% python3 -q
>>> import numpy as np
>>> from numpy import linalg as LA
>>> np.set_printoptions(suppress=True, linewidth=200)
>>> m1 = np.loadtxt("layer19.csv", delimiter=",")
>>> m1
array([[ 1.06,  2.93,  3.  ,  0.02],
       [ 0.95,  3.02,  2.96, -0.04],
       [ 1.1 ,  3.03,  3.08,  0.02],
       [ 1.08,  3.  ,  3.06,  0.01],
       [ 0.99,  2.89,  3.12, -0.01],
       [ 1.05,  3.  ,  3.  ,  0.  ],
       [ 1.94,  0.04,  3.02,  1.98],
       [ 2.04, -0.04,  2.96,  2.  ],
       [ 2.04,  0.02,  3.07,  1.97],
       [ 1.99,  0.07,  3.03,  2.11],
       [ 2.03,  0.07,  3.06,  2.08],
       [ 2.  , -0.06,  3.02,  1.99]])
>>> np.round(np.diff(m1, axis=0), 2)
array([[-0.11,  0.09, -0.04, -0.06],
       [ 0.15,  0.01,  0.12,  0.06],
       [-0.02, -0.03, -0.02, -0.01],
       [-0.09, -0.11,  0.06, -0.02],
       [ 0.06,  0.11, -0.12,  0.01],
       [ 0.89, -2.96,  0.02,  1.98],
       [ 0.1 , -0.08, -0.06,  0.02],
       [ 0.  ,  0.06,  0.11, -0.03],
       [-0.05,  0.05, -0.04,  0.14],
       [ 0.04,  0.  ,  0.03, -0.03],
       [-0.03, -0.13, -0.04, -0.09]])
>>> np.round(m1.sum(axis=0), 2)
array([18.27, 17.97, 36.38, 12.13])
>>> np.count_nonzero(m1)
np.int64(47)
>>> np.zeros(12, 4)
Traceback (most recent call last):
  File "<python-input-8>", line 1, in <module>
    np.zeros(12, 4)
    ~~~~~~~~^^^^^^^
TypeError: Cannot interpret '4' as a data type
>>> np.round(np.abs(LA.svd(m1)[2][-1]), 2)
array([0.85, 0.03, 0.26, 0.46])
>>> LA.cond(m1) > 100
np.True_
>>> np.round(LA.norm(m1, 2) / LA.norm(m1), 2)
np.float64(0.9)
>>> M = np.loadtxt("run10.csv", delimiter=",")
>>> M
array([[-0.8 , -0.7 ,  2.23, -2.  ],
       [-0.8 , -1.  ,  2.1 ,  1.9 ],
       [-0.5 ,  0.6 ,  1.57, -1.8 ],
       [-0.9 , -1.3 ,  2.52,  0.9 ],
       [ 0.9 , -0.9 , -2.47,  1.1 ],
       [ 0.3 ,  0.  , -0.93, -1.1 ],
       [ 0.5 , -0.5 , -0.98, -0.4 ],
       [-0.3 ,  1.  ,  0.9 ,  0.3 ],
       [-0.3 , -0.4 ,  1.34,  1.1 ],
       [ 0.9 ,  1.  , -2.85,  1.2 ],
       [ 0.4 , -0.4 , -0.9 , -0.3 ],
       [-1.8 ,  0.1 ,  5.43,  0.7 ],
       [-0.1 ,  0.6 , -0.08, -0.4 ],
       [-0.8 , -0.1 ,  2.42,  0.3 ],
       [-0.5 ,  1.7 ,  2.06, -0.2 ],
       [ 1.2 ,  0.4 , -3.66,  0.3 ],
       [-0.5 ,  0.3 ,  1.53, -1.5 ],
       [ 2.5 ,  0.2 , -6.78, -0.8 ],
       [-0.2 ,  1.1 ,  0.97, -0.3 ],
       [-0.8 ,  0.6 ,  2.22,  0.8 ],
       [-0.5 ,  0.4 ,  1.42, -0.3 ],
       [ 0.3 , -0.3 , -1.15,  0.1 ],
       [-1.  , -1.3 ,  3.14,  0.3 ]])
>>> cent = M[[3, 2]].astype(float)
>>> for _ in range(5):
...     z = LA.norm(M[:, None] - cent, axis=-1).argmin(axis=1)
...     cent = np.array([M[z == j].mean(axis=0) for j in range(2)])
... 
>>> z
array([0, 0, 0, 0, 1, 1, 1, 0, 0, 1, 1, 0, 0, 0, 0, 1, 0, 1, 0, 0, 0, 1, 0])
>>> cent.round(2)
array([[-0.65,  0.11,  1.98, -0.01],
       [ 0.88, -0.06, -2.46,  0.01]])
>>> np.bincount(z)
array([15,  8])
>>> B = np.array([[-2, 1, 3], [1, 0, -1], [-2, -1, -2], [-3, 3, -3]])
>>> np.round(np.einsum("ij->j", M), 2)
array([-2.8 ,  1.1 , 10.05, -0.1 ])
>>> LA.matrix_rank(M @ B)
np.int64(3)
>>> LA.matrix_rank(np.vstack([M, B.T]))
np.int64(4)
>>> B = np.c_[M[:, :1] @ np.array([[4]]), np.array([2, 3, 1, 2, 3, 2, 3, 0, 1, 1, 3, -3, -1, -2, 1, -2, 3, 2, 1, -1, -1, 1, 1])]
>>> B
array([[-3.2,  2. ],
       [-3.2,  3. ],
       [-2. ,  1. ],
       [-3.6,  2. ],
       [ 3.6,  3. ],
       [ 1.2,  2. ],
       [ 2. ,  3. ],
       [-1.2,  0. ],
       [-1.2,  1. ],
       [ 3.6,  1. ],
       [ 1.6,  3. ],
       [-7.2, -3. ],
       [-0.4, -1. ],
       [-3.2, -2. ],
       [-2. ,  1. ],
       [ 4.8, -2. ],
       [-2. ,  3. ],
       [10. ,  2. ],
       [-0.8,  1. ],
       [-3.2, -1. ],
       [-2. , -1. ],
       [ 1.2,  1. ],
       [-4. ,  1. ]])
>>> np.round(LA.lstsq(M, B[:, 0])[0], 2) + 0
array([4., 0., 0., 0.])
>>> np.round(LA.norm(B - M @ LA.lstsq(M, B)[0], axis=0), 2) + 0
array([0.  , 7.76])
>>> LA.matrix_rank(np.c_[M, B])
np.int64(5)
>>> Ac = (M - M.mean(axis=0)) / M.std(axis=0)
>>> np.argwhere(np.abs(Ac) > 2)
array([[ 0,  3],
       [14,  1],
       [17,  0],
       [17,  2]])
>>> c = LA.lstsq(np.delete(Ac, 0, axis=1), Ac[:, 0])[0]
>>> round(float(1 - np.var(Ac[:, 0] - np.delete(Ac, 0, axis=1) @ c)), 2)
0.99
>>> np.abs(c).argmax()
np.int64(1)
>>> data = np.loadtxt("test1.csv", delimiter=",")
>>> data
array([[0., 0., 3., 2., 0., 2., 1.],
       [2., 2., 0., 2., 0., 1., 1.],
       [2., 3., 0., 2., 2., 2., 1.],
       [2., 3., 3., 2., 1., 3., 0.],
       [2., 3., 1., 0., 0., 2., 1.],
       [2., 2., 1., 3., 1., 0., 3.],
       [1., 1., 1., 2., 2., 2., 3.]])
>>> B = np.array([[1, 1], [-1, 5], [2, 1], [-4, 2], [-1, 1], [1, 0], [-4, -3]])
>>> np.einsum("ij,ij->i", data, data)
array([18., 14., 26., 36., 19., 28., 24.])
>>> B @ data
Traceback (most recent call last):
  File "<python-input-37>", line 1, in <module>
    B @ data
    ~~^~~~~~
ValueError: matmul: Input operand 1 has a mismatch in its core dimension 0, with gufunc signature (n?,k),(k,m?)->(n?,m?) (size 7 is different from 2)
>>> np.einsum("ik,kj->ij", data, B)
array([[ -4.,   4.],
       [-11.,  13.],
       [-13.,  20.],
       [ -1.,  25.],
       [ -1.,  15.],
       [-23.,  11.],
       [-18.,   4.]])
>>> B.T @ data.T
array([[ -4., -11., -13.,  -1.,  -1., -23., -18.],
       [  4.,  13.,  20.,  25.,  15.,  11.,   4.]])
>>> vec = np.array([-3, 3, -2, 3, -2, -3, 0])
>>> h = np.maximum(data @ vec, 0)
>>> np.maximum(data @ vec, 0) - np.maximum(-data @ vec, 0)
array([-6.,  3., -1., -8., -5.,  5., -6.])
>>> h
array([0., 3., 0., 0., 0., 5., 0.])
>>> np.maximum(data @ (3 * vec), 0)
array([ 0.,  9.,  0.,  0.,  0., 15.,  0.])
>>> np.flatnonzero(h > 1e-9)
array([1, 5])
>>> data * (h > 1e-9)[:, None]
array([[0., 0., 0., 0., 0., 0., 0.],
       [2., 2., 0., 2., 0., 1., 1.],
       [0., 0., 0., 0., 0., 0., 0.],
       [0., 0., 0., 0., 0., 0., 0.],
       [0., 0., 0., 0., 0., 0., 0.],
       [2., 2., 1., 3., 1., 0., 3.],
       [0., 0., 0., 0., 0., 0., 0.]])
>>> Q, evecs = LA.qr(data[:, :4])[0], LA.qr(data[:, 4:])[0]
>>> sigma = LA.svd(Q.T @ evecs, compute_uv=False)
>>> np.round(np.degrees(np.arccos(sigma.clip(0, 1))), 2)
array([19.18, 32.69, 37.18])
>>> (sigma > 0.9).sum()
np.int64(1)
>>> sigma.round(2)
array([0.94, 0.84, 0.8 ])
>>> round(LA.norm(Q @ Q.T - evecs @ evecs.T, 2), 2)
np.float64(1.0)
>>> blk = np.stack([data, 3 * data, data[::-1]])
>>> LA.matrix_rank(blk.reshape(3, -1))
np.int64(2)
>>> np.round(LA.det(blk), 2)
array([   -151., -330237.,     151.])
>>> feats = np.loadtxt("a.csv", delimiter=",")
>>> feats
array([[ 1.76,  1.09, -0.56,  0.51],
       [ 0.99,  0.63, -0.28,  0.32],
       [ 4.73,  3.15, -1.7 ,  1.53],
       [-0.85, -0.4 ,  0.17, -0.17],
       [ 4.46,  2.93, -1.55,  1.51],
       [-6.16, -4.03,  2.11, -2.09],
       [ 0.19,  0.17, -0.13, -0.09],
       [ 2.15,  1.33, -0.8 ,  0.72],
       [ 3.41,  2.28, -1.32,  1.19],
       [-1.07, -0.81,  0.44, -0.47],
       [-2.6 , -1.62,  0.86, -0.86],
       [-2.6 , -1.64,  0.87, -0.79],
       [-0.7 , -0.52,  0.2 , -0.23],
       [-1.01, -0.8 ,  0.23, -0.36],
       [-2.33, -1.71,  0.84, -0.85],
       [ 0.16,  0.11, -0.06,  0.24],
       [-0.78, -0.3 ,  0.12, -0.14],
       [ 2.52,  1.53, -0.63,  0.77],
       [-0.4 , -0.28, -0.05, -0.11],
       [ 2.18,  1.45, -0.66,  0.64],
       [-4.88, -3.37,  1.76, -1.77],
       [-5.73, -3.98,  2.05, -1.92],
       [-2.99, -2.02,  1.08, -0.92]])
>>> theta = np.radians(135)
>>> Rm = np.eye(7)
>>> Rm[5, 5] = Rm[2, 2] = np.cos(theta)
>>> Rm[5, 2], Rm[2, 5] = -np.sin(theta), np.sin(theta)
>>> Rm.round(2)
array([[ 1.  ,  0.  ,  0.  ,  0.  ,  0.  ,  0.  ,  0.  ],
       [ 0.  ,  1.  ,  0.  ,  0.  ,  0.  ,  0.  ,  0.  ],
       [ 0.  ,  0.  , -0.71,  0.  ,  0.  ,  0.71,  0.  ],
       [ 0.  ,  0.  ,  0.  ,  1.  ,  0.  ,  0.  ,  0.  ],
       [ 0.  ,  0.  ,  0.  ,  0.  ,  1.  ,  0.  ,  0.  ],
       [ 0.  ,  0.  , -0.71,  0.  ,  0.  , -0.71,  0.  ],
       [ 0.  ,  0.  ,  0.  ,  0.  ,  0.  ,  0.  ,  1.  ]])
>>> B = data @ Rm.T
>>> round(LA.det(Rm), 2), round(float(np.trace(Rm)), 2)
(np.float64(1.0), 3.59)
>>> B.round(2) + 0
array([[ 0.  ,  0.  , -0.71,  2.  ,  0.  , -3.54,  1.  ],
       [ 2.  ,  2.  ,  0.71,  2.  ,  0.  , -0.71,  1.  ],
       [ 2.  ,  3.  ,  1.41,  2.  ,  2.  , -1.41,  1.  ],
       [ 2.  ,  3.  ,  0.  ,  2.  ,  1.  , -4.24,  0.  ],
       [ 2.  ,  3.  ,  0.71,  0.  ,  0.  , -2.12,  1.  ],
       [ 2.  ,  2.  , -0.71,  3.  ,  1.  , -0.71,  3.  ],
       [ 1.  ,  1.  ,  0.71,  2.  ,  2.  , -2.12,  3.  ]])
>>> r0 = np.array([2, 2, 1, 1])
>>> r1 = np.array([1, 0, 0])
>>> mat = np.outer(r0, r1)
>>> mat
array([[2, 0, 0],
       [2, 0, 0],
       [1, 0, 0],
       [1, 0, 0]])
>>> # looks like rank 1
>>> G = mat.T @ mat
>>> LA.matrix_rank(G)
np.int64(1)
>>> np.trace(G), (mat ** 2).sum()
(np.int64(10), np.int64(10))
>>> (mat @ mat.T).shape
(4, 4)
>>> mat.shape
(4, 3)
>>> mat[:, 3]
Traceback (most recent call last):
  File "<python-input-76>", line 1, in <module>
    mat[:, 3]
    ~~~^^^^^^
IndexError: index 3 is out of bounds for axis 1 with size 3
>>> np.count_nonzero(mat)
np.int64(4)
>>> mat.sum(axis=1)
array([2, 2, 1, 1])
>>> LA.matrix_rank(mat)
np.int64(1)
>>> np.round(LA.svd(mat, compute_uv=False), 2)
array([3.16, 0.  , 0.  ])
>>> mat[1] @ mat[2]
np.int64(2)
>>> round(float(LA.norm(mat) ** 2 / LA.norm(mat, 2) ** 2), 2)
1.0
>>> np.round(LA.norm(mat, axis=0), 2)
array([3.16, 0.  , 0.  ])
>>> round(float(LA.norm(mat, 2)), 2)
3.16
>>> np.round(LA.norm(mat[1] - mat[2]), 2)
np.float64(1.0)
>>> round(float(LA.norm(mat, 1)), 2), round(LA.norm(mat, np.inf), 2)
(6.0, np.float64(2.0))
>>> K = np.array([[6.0, -2.0, 0.0, 4.0, 9.0, 0.0],
...     [4.0, 0.0, 6.0, -1.0, -6.0, 0.0],
...     [-5.0, -4.0, -8.0, 3.0, 9.0, 0.0],
...     [-4.0, 2.0, 2.0, 5.0, 0.0, 0.0],
...     [-1.0, -9.0, 7.0, -4.0, -9.0, 0.0],
...     [0.0, 0.0, 0.0, 0.0, 0.0, 5.0]])
>>> # 2 blocks once reordered
>>> vec = np.array([-1, 2, -1, 2, 1, -3])
>>> target = K @ vec
>>> c, lr = np.zeros(6), 1 / LA.norm(K, 2) ** 2
>>> for i in range(250):
...     c -= lr * K.T @ (K @ c - target)
...     if i % 50 == 0: print(i, round(LA.norm(K @ c - target), 2))
... 
0 22.39
50 0.83
100 0.29
150 0.27
200 0.25
>>> round(LA.cond(K), 2)
np.float64(28.35)
>>> Q, Rm = LA.qr(K)
>>> np.round(Q @ Rm, 2) + 0
array([[ 6., -2.,  0.,  4.,  9.,  0.],
       [ 4.,  0.,  6., -1., -6.,  0.],
       [-5., -4., -8.,  3.,  9.,  0.],
       [-4.,  2.,  2.,  5.,  0.,  0.],
       [-1., -9.,  7., -4., -9.,  0.],
       [ 0.,  0.,  0.,  0.,  0.,  5.]])
>>> Q.round(2)
array([[-0.62,  0.25, -0.36, -0.61, -0.24,  0.  ],
       [-0.41,  0.04,  0.35, -0.1 ,  0.83,  0.  ],
       [ 0.52,  0.35, -0.6 , -0.21,  0.47,  0.  ],
       [ 0.41, -0.23,  0.44, -0.76, -0.06,  0.  ],
       [ 0.1 ,  0.87,  0.44,  0.06, -0.17,  0.  ],
       [-0.  , -0.  ,  0.  , -0.  , -0.  ,  1.  ]])
>>> np.allclose(Rm.T @ Rm, K.T @ K)
True
>>> Q.shape, Rm.shape
((6, 6), (6, 6))
>>> round(float(abs(Rm[0, 0])), 2), round(LA.norm(K[:, 0]), 2)
(9.7, np.float64(9.7))
>>> B = LA.inv(K)
>>> np.round(LA.det(K) * B, 2)
array([[ -1170.,  21330.,  10050.,  -5100.,  -5340.,      0.],
       [   210., -10035.,  -8700.,   1605.,  -1800.,     -0.],
       [  8850., -31005., -20850.,   6165.,   8670.,     -0.],
       [ -4560.,  33480.,  19860.,   3570.,  -7020.,      0.],
       [  8830., -31330., -17460.,   2170.,   6280.,     -0.],
       [     0.,      0.,      0.,      0.,      0.,  10758.]])
>>> np.allclose(B, K.T)
False
>>> B.round(2) + 0
array([[-0.02,  0.4 ,  0.19, -0.09, -0.1 ,  0.  ],
       [ 0.  , -0.19, -0.16,  0.03, -0.03,  0.  ],
       [ 0.16, -0.58, -0.39,  0.11,  0.16,  0.  ],
       [-0.08,  0.62,  0.37,  0.07, -0.13,  0.  ],
       [ 0.16, -0.58, -0.32,  0.04,  0.12,  0.  ],
       [ 0.  ,  0.  ,  0.  ,  0.  ,  0.  ,  0.2 ]])
>>> J = np.array([[-0.3, 0.5, 0.4],
...     [0.1, 0.0, -0.2],
...     [0.2, -0.7, 0.8],
...     [-0.2, -0.5, 0.3],
...     [0.5, 1.5, 0.0],
...     [0.6, 1.5, -0.3],
...     [-0.4, -2.0, 0.8],
...     [-1.6, 1.6, 0.6],
...     [1.3, -1.8, 0.1],
...     [-0.3, 0.3, -0.5],
...     [-1.8, 0.7, -0.4],
...     [1.2, 0.2, 0.3],
...     [1.8, -0.7, -0.8],
...     [0.6, 0.5, -0.8],
...     [-1.2, 0.2, -1.0]])
>>> rng = np.random.default_rng(1060)
>>> J[:, 1] = 5 * J[:, 0] + 0.1 * rng.normal(size=15)
>>> J.round(2)
array([[-0.3 , -1.38,  0.4 ],
       [ 0.1 ,  0.43, -0.2 ],
       [ 0.2 ,  0.95,  0.8 ],
       [-0.2 , -1.06,  0.3 ],
       [ 0.5 ,  2.28,  0.  ],
       [ 0.6 ,  2.86, -0.3 ],
       [-0.4 , -2.14,  0.8 ],
       [-1.6 , -8.14,  0.6 ],
       [ 1.3 ,  6.48,  0.1 ],
       [-0.3 , -1.72, -0.5 ],
       [-1.8 , -8.9 , -0.4 ],
       [ 1.2 ,  6.04,  0.3 ],
       [ 1.8 ,  8.94, -0.8 ],
       [ 0.6 ,  3.12, -0.8 ],
       [-1.2 , -6.11, -1.  ]])
>>> Uu, sigma, Vh = LA.svd(J)
>>> np.argmax(sigma[:-1] / (sigma[1:] + 1e-6)) + 1
np.int64(2)
>>> sigma.round(2)
array([19.77,  2.18,  0.09])
>>> B = Uu[:, :2] @ np.diag(sigma[:2]) @ Vh[:2]
>>> LA.matrix_rank(J, rtol=0.05)
np.int64(2)
>>> round(LA.norm(J - B, 2), 2), round(float(sigma[2]), 2)
(np.float64(0.09), 0.09)
>>> B.round(2) + 0
array([[-0.28, -1.39,  0.4 ],
       [ 0.09,  0.43, -0.2 ],
       [ 0.19,  0.95,  0.8 ],
       [-0.21, -1.06,  0.3 ],
       [ 0.46,  2.29,  0.  ],
       [ 0.57,  2.86, -0.3 ],
       [-0.43, -2.13,  0.8 ],
       [-1.62, -8.13,  0.6 ],
       [ 1.29,  6.48,  0.1 ],
       [-0.34, -1.71, -0.5 ],
       [-1.78, -8.9 , -0.4 ],
       [ 1.21,  6.04,  0.3 ],
       [ 1.79,  8.94, -0.8 ],
       [ 0.62,  3.12, -0.8 ],
       [-1.22, -6.11, -1.  ]])
>>> round(LA.norm(J - B) / LA.norm(J), 2)
np.float64(0.0)
